In [1]: import numpy as np

In [2]: np.set_printoptions(precision=3, suppress=True, linewidth=200, sign=" ")

In [3]: M = np.loadtxt("dump.csv", delimiter=",")

In [4]: M
Out[4]: 
array([[-1.,  0.,  2., -2., -3., -1.,  0.,  2., -2., -3.],
       [ 0.,  2.,  3., -3., -3., -3., -3., -3., -1., -2.],
       [ 0.,  0.,  2.,  1.,  0.,  1., -1.,  1.,  3., -3.],
       [ 0.,  0.,  0., -2., -1.,  0.,  3.,  1., -1.,  2.],
       [ 0.,  0.,  0.,  0., -3., -2.,  0.,  1., -1., -1.],
       [ 0.,  0.,  0.,  0.,  0., -1.,  3., -1.,  0.,  3.],
       [ 0.,  0.,  0.,  0.,  0.,  0., -3., -3., -2., -1.],
       [ 0.,  0.,  0.,  0.,  0.,  0.,  0., -1., -1.,  2.],
       [ 0.,  0.,  0.,  0.,  0.,  0.,  0.,  0., -1.,  0.],
       [ 0.,  0.,  0.,  0.,  0.,  0.,  0.,  0.,  0., -1.]])

In [5]: # triangular, det is the product of the diagonal

In [6]: vec = np.array([4, -8, 4, -5, 2, 4, -9, -5, -8, 4])

In [7]: target = M @ vec

In [8]: target
Out[8]: array([ -2.,  35., -25.,  -8., -15., -14.,  54.,  21.,   8.,  -4.])

In [9]: np.linalg.solve(M, M[:, 4])
Out[9]: array([-0.,  0.,  0., -0.,  1., -0., -0., -0., -0., -0.])

In [10]: np.linalg.solve(M, 2 * target)
Out[10]: array([  8., -16.,   8., -10.,   4.,   8., -18., -10., -16.,   8.])

In [11]: rng = np.random.default_rng(580000)

In [12]: labels = rng.permutation(10)

In [13]: labels
Out[13]: array([ 0,  2,  4,  9,  1,  8,  6,  3,  7,  5])

In [14]: B = M[labels][:, labels]

In [15]: np.round(np.linalg.det(B), 3), round(float(np.linalg.det(M[labels])), 3)
Out[15]: (np.float64(72.0), 72.0)

In [16]: np.sort(np.abs(np.linalg.eigvals(B)))
Out[16]: array([ 1.,  1.,  1.,  1.,  1.,  2.,  2.,  2.,  3.,  3.])

In [17]: round(np.linalg.norm(M[7] - M[0]), 3)
Out[17]: np.float64(7.348)

In [18]: round(float(np.linalg.norm(M[7], 1)), 3), round(np.linalg.norm(M[7], np.inf), 3)
Out[18]: (4.0, np.float64(2.0))

In [19]: round(np.linalg.norm(M, 2), 3)
Out[19]: np.float64(9.819)

In [20]: np.linalg.norm(M, axis=1)
Out[20]: array([ 6.   ,  7.937,  5.099,  4.472,  4.   ,  4.472,  4.796,  2.449,  1.   ,  1.   ])

In [21]: np.linalg.norm(M, axis=0)
Out[21]: array([ 1.   ,  2.   ,  4.123,  4.243,  5.292,  4.   ,  6.083,  5.196,  4.69 ,  6.481])

In [22]: round(np.linalg.norm(M, "nuc"), 3)
Out[22]: np.float64(33.283)
